$ python3 -q
>>> import numpy as np
>>> np.set_printoptions(precision=3, suppress=True, linewidth=160, floatmode="fixed")
>>> A = np.load("layer14.npy")
>>> print(A)
[[ 0.800  0.500 -0.200  0.400 -0.200 -2.100]
 [ 0.000  0.100  0.800  0.000  0.000  0.400]
 [ 1.200 -2.100  0.300  0.900 -1.300 -1.400]
 [-0.900  1.400  0.900 -0.300  0.700 -0.800]
 [-0.400  0.000  0.300 -0.400 -1.000 -0.100]
 [ 0.100 -0.100 -1.100 -1.800 -0.800  0.200]]
>>> rng = np.random.default_rng(42287)
>>> idx = rng.permutation(6)
>>> M2 = A[:, idx] * rng.choice([-1, 1], 6)
>>> print(M2)
[[ 0.200 -0.800  2.100  0.400  0.200 -0.500]
 [-0.800 -0.000 -0.400  0.000 -0.000 -0.100]
 [-0.300 -1.200  1.400  0.900  1.300  2.100]
 [-0.900  0.900  0.800 -0.300 -0.700 -1.400]
 [-0.300  0.400  0.100 -0.400  1.000 -0.000]
 [ 1.100 -0.100 -0.200 -1.800  0.800  0.100]]
>>> U, _, VT = np.linalg.svd(A.T @ M2)
>>> print(np.round(U @ VT, 3) + 0)
[[ 0.000 -1.000  0.000  0.000  0.000  0.000]
 [ 0.000  0.000  0.000  0.000  0.000 -1.000]
 [-1.000  0.000  0.000  0.000  0.000  0.000]
 [ 0.000  0.000  0.000  1.000  0.000  0.000]
 [ 0.000  0.000  0.000  0.000 -1.000  0.000]
 [ 0.000  0.000 -1.000  0.000  0.000  0.000]]
>>> print(np.round(np.linalg.lstsq(A, M2)[0], 3) + 0)
[[ 0.000 -1.000  0.000  0.000  0.000  0.000]
 [ 0.000  0.000  0.000  0.000  0.000 -1.000]
 [-1.000  0.000  0.000  0.000  0.000  0.000]
 [ 0.000  0.000  0.000  1.000  0.000  0.000]
 [ 0.000  0.000  0.000  0.000 -1.000  0.000]
 [ 0.000  0.000 -1.000  0.000  0.000  0.000]]
>>> print(idx)
[2 0 5 3 4 1]
